% python3 -q
>>> import numpy as np
>>> import numpy.linalg as la
>>> np.set_printoptions(precision=2, suppress=True, linewidth=120, sign=" ")
>>> F = -2 * np.eye(6) + np.eye(6, k=1)
>>> F
array([[-2.,  1.,  0.,  0.,  0.,  0.],
       [ 0., -2.,  1.,  0.,  0.,  0.],
       [ 0.,  0., -2.,  1.,  0.,  0.],
       [ 0.,  0.,  0., -2.,  1.,  0.],
       [ 0.,  0.,  0.,  0., -2.,  1.],
       [ 0.,  0.,  0.,  0.,  0., -2.]])
>>> cov = F.T @ F
>>> la.svd(F, compute_uv=False) ** 2
array([ 8.56,  7.36,  5.65,  3.83,  2.29,  1.31])
>>> x0 = np.array([3, 3, 2, 1, -1, -2])
>>> print(F * x0)
[[-6.  3.  0.  0. -0. -0.]
 [ 0. -6.  2.  0. -0. -0.]
 [ 0.  0. -4.  1. -0. -0.]
 [ 0.  0.  0. -2. -1. -0.]
 [ 0.  0.  0.  0.  2. -2.]
 [ 0.  0.  0.  0. -0.  4.]]
>>> F @ (2 * x0)
array([-6., -8., -6., -6.,  0.,  8.])
>>> print((F @ x0).argmax())
5
>>> la.norm(F @ x0) <= la.norm(F, 2) * la.norm(x0) + 1e-9
np.True_
>>> np.sign((F @ x0).round(6))
array([-1., -1., -1., -1.,  0.,  1.])
>>> J = np.loadtxt("case17.csv", delimiter=",")
>>> J
array([[-2., -3.,  0.,  1.,  0.,  3.,  0.],
       [-2.,  2., -1., -2., -1., -2.,  1.],
       [-3.,  1., -1., -1., -3., -1.,  3.],
       [-4.,  2.,  0.,  0., -1.,  0.,  3.],
       [-4.,  1.,  1.,  2., -4.,  1.,  6.],
       [-1., -1.,  0.,  1., -2.,  1.,  2.],
       [-3., -3.,  1., -3., -1.,  0.,  1.],
       [-5.,  0., -1., -3., -2., -3.,  4.],
       [-2.,  0.,  1., -2., -4.,  0.,  2.],
       [-4., -3.,  2.,  2., -4.,  5.,  4.],
       [-1.,  0., -1., -1.,  1.,  0., -1.],
       [ 0.,  0.,  0.,  0.,  0.,  0.,  0.],
       [-3.,  1.,  0., -3., -1., -4.,  3.],
       [-2., -1.,  0., -2.,  1., -2.,  1.],
       [ 0.,  0.,  0.,  0.,  0.,  0.,  0.],
       [-3., -3.,  1., -3., -1.,  0.,  1.],
       [-1.,  0., -1., -1.,  1.,  0., -1.],
       [-4., -4.,  0., -1.,  1.,  1.,  1.],
       [-3., -2.,  1.,  2.,  2.,  4.,  0.],
       [-3., -3.,  1., -3., -1.,  0.,  1.],
       [-3., -3.,  0., -2.,  3.,  0., -1.],
       [ 0.,  0.,  0.,  0.,  0.,  0.,  0.],
       [-2.,  1.,  0.,  0., -4., -1.,  4.],
       [-1.,  2.,  0., -1., -2., -2.,  2.],
       [-2.,  2., -1., -2., -1., -2.,  1.],
       [-1.,  2.,  0., -1., -2., -2.,  2.],
       [-4., -1.,  1.,  0.,  1.,  0.,  3.]])
>>> Ac = (J - J.mean(axis=0)) / J.std(axis=0)
>>> Ac.std(axis=0)
array([ 1.,  1.,  1.,  1.,  1.,  1.,  1.])
>>> b = la.lstsq(np.delete(Ac, 5, axis=1), Ac[:, 5])[0]
>>> round(float(1 - np.var(Ac[:, 5] - np.delete(Ac, 5, axis=1) @ b)), 2)
0.99
>>> np.abs(b).argmax()
np.int64(5)
>>> basis = J[[6, 24]].astype(float)
>>> for _ in range(3):
...     idx = la.norm(J[:, None] - basis, axis=-1).argmin(axis=1)
...     basis = np.array([J[idx == j].mean(axis=0) for j in range(2)])
... 
>>> idx
array([ 0,  1,  1,  1,  1,  1,  0,  1,  1,  0,  1,  1,  1,  1,  1,  0,  1,  0,  0,  0,  0,  1,  1,  1,  1,  1,  0])
>>> np.bincount(idx)
array([  9,  18])
>>> print(np.abs(basis[1] - basis[0]).argmax())
1
>>> cov = J.T @ J
>>> print(np.trace(cov), (J ** 2).sum())
760.0 760.0
>>> (J @ J.T).shape
(27, 27)
>>> la.eigvalsh(cov)[::-1]
array([ 380.57,  187.41,  133.72,   38.87,   12.59,    6.7 ,    0.14])
>>> np.diag(cov)
array([ 197.,  101.,   17.,   85.,  114.,  100.,  146.])
>>> la.matrix_rank(cov)
np.int64(7)
>>> cov
array([[ 197.,   51.,  -16.,   59.,   66.,    1., -134.],
       [  51.,  101.,  -22.,   11.,  -22.,  -56.,    6.],
       [ -16.,  -22.,   17.,    7.,  -11.,   23.,   15.],
       [  59.,   11.,    7.,   85.,   12.,   61.,  -22.],
       [  66.,  -22.,  -11.,   12.,  114.,   10., -104.],
       [   1.,  -56.,   23.,   61.,   10.,  100.,  -16.],
       [-134.,    6.,   15.,  -22., -104.,  -16.,  146.]])
>>> np.allclose(cov, cov.T)
True
>>> la.svd(J, compute_uv=False) ** 2
array([ 380.57,  187.41,  133.72,   38.87,   12.59,    6.7 ,    0.14])
>>> q, vecs = la.qr(F[:, :5])[0], la.qr(F[:, 5:])[0]
>>> s = la.svd(q.T @ vecs, compute_uv=False)
>>> round(float(la.norm(q @ q.T - vecs @ vecs.T, 2)), 2)
1.0
>>> (s > 0.9).sum()
np.int64(0)
>>> x0 = np.array([-8, -6, 2, -6, 6, -9, -2])
>>> target = J @ x0
>>> target
array([  1.,  24.,   7.,   8., -29., -17.,  54.,  63.,   2., -35.,  20.,   0.,  60.,  56.,   0.,  54.,  20.,  57.,
         2.,  54.,  74.,   0., -13.,   4.,  24.,   4.,  40.])
>>> rng = np.random.default_rng(40838)
>>> target = target + 0.05 * rng.normal(size=27)
>>> target
array([  0.92,  24.04,   7.01,   7.94, -28.89, -17.01,  53.97,  63.06,   1.97, -34.96,  19.96,  -0.03,  60.  ,  56.02,
        -0.07,  53.91,  20.02,  56.9 ,   1.96,  54.01,  74.02,  -0.08, -13.05,   3.96,  23.94,   3.95,  39.97])
>>> b, *_ = la.lstsq(J, target)
>>> b.round()
array([-8., -6.,  2., -6.,  6., -9., -2.])
>>> print([round(float(la.norm(la.solve(J.T @ J + lam * np.eye(7), J.T @ target))), 2) for lam in (0, 1, 10, 100)])
[16.09, 15.32, 14.14, 8.85]
>>> W0 = np.loadtxt("data.csv", delimiter=",")
>>> W0
array([[-2.,  2.,  2., -1.,  1., -3.,  1.],
       [ 3.,  2.,  3., -2., -2., -1.,  1.],
       [ 1., -1., -3.,  2.,  0., -1.,  1.],
       [-1.,  2., -1.,  2., -3.,  2.,  0.],
       [ 2.,  0.,  2.,  0.,  1.,  1., -3.],
       [-1.,  1., -2.,  1., -1.,  1., -2.],
       [-3.,  3.,  3., -2., -2.,  2., -2.]])
>>> x0 = np.array([2, 0, 0, 0, 2, 2, 1])
>>> target = W0 @ x0
>>> target
array([-7.,  1.,  1., -4.,  5., -4., -8.])
>>> print(np.round(la.solve(W0, target), 2) + 0)
[ 2.  0.  0.  0.  2.  2.  1.]
>>> idx = rng.permutation(7)
>>> idx
array([ 6,  5,  0,  4,  3,  2,  1])
>>> M2 = W0[idx][:, idx]
>>> round(float(la.det(M2)), 2), round(la.det(W0[idx]), 2)
(-644.0, np.float64(644.0))
>>> arr = np.load("layer19.npy")
>>> print(arr)
[[  0.28  -1.96  -0.19]
 [  4.68  23.63   9.68]
 [ -0.66 -22.5   -4.63]
 [  4.66  18.55   9.29]
 [  0.4   -9.27  -3.39]
 [ -0.14   2.8   -0.13]
 [  2.8   -4.51   3.4 ]
 [  0.44   6.15   5.58]
 [ 10.37  19.47  17.68]
 [ -3.02  -3.64  -1.63]
 [  2.11  -2.23   4.05]
 [ -0.51 -10.66  -1.85]
 [ -1.94 -13.05  -4.54]
 [ -2.93 -35.52  -9.28]
 [ -4.68  -7.88  -6.11]
 [ -2.82 -10.62  -4.72]
 [  2.68 -18.22  -0.53]
 [-10.33 -21.98 -15.93]
 [  3.38  36.55   9.83]
 [  6.33   8.14   8.45]
 [  0.34  -7.98  -0.19]
 [ -1.2    5.42   0.03]
 [  2.88   5.99   4.62]]
>>> d = la.norm(arr[:, None] - arr[None], axis=-1)
>>> d.mean(axis=1).argmax()
np.int64(18)
>>> np.unravel_index(d.round(6).argmax(), d.shape)
(np.int64(13), np.int64(18))
>>> (d + 1e9 * np.eye(23)).round(6).argmin(axis=1)
array([  9,   3,  16,   1,  11,  21,  10,  22,   3,   0,   6,   4,  15,   2,  15,  12,   2,   2,   1,  22,  11,   5,
         7])
>>> d.shape
(23, 23)
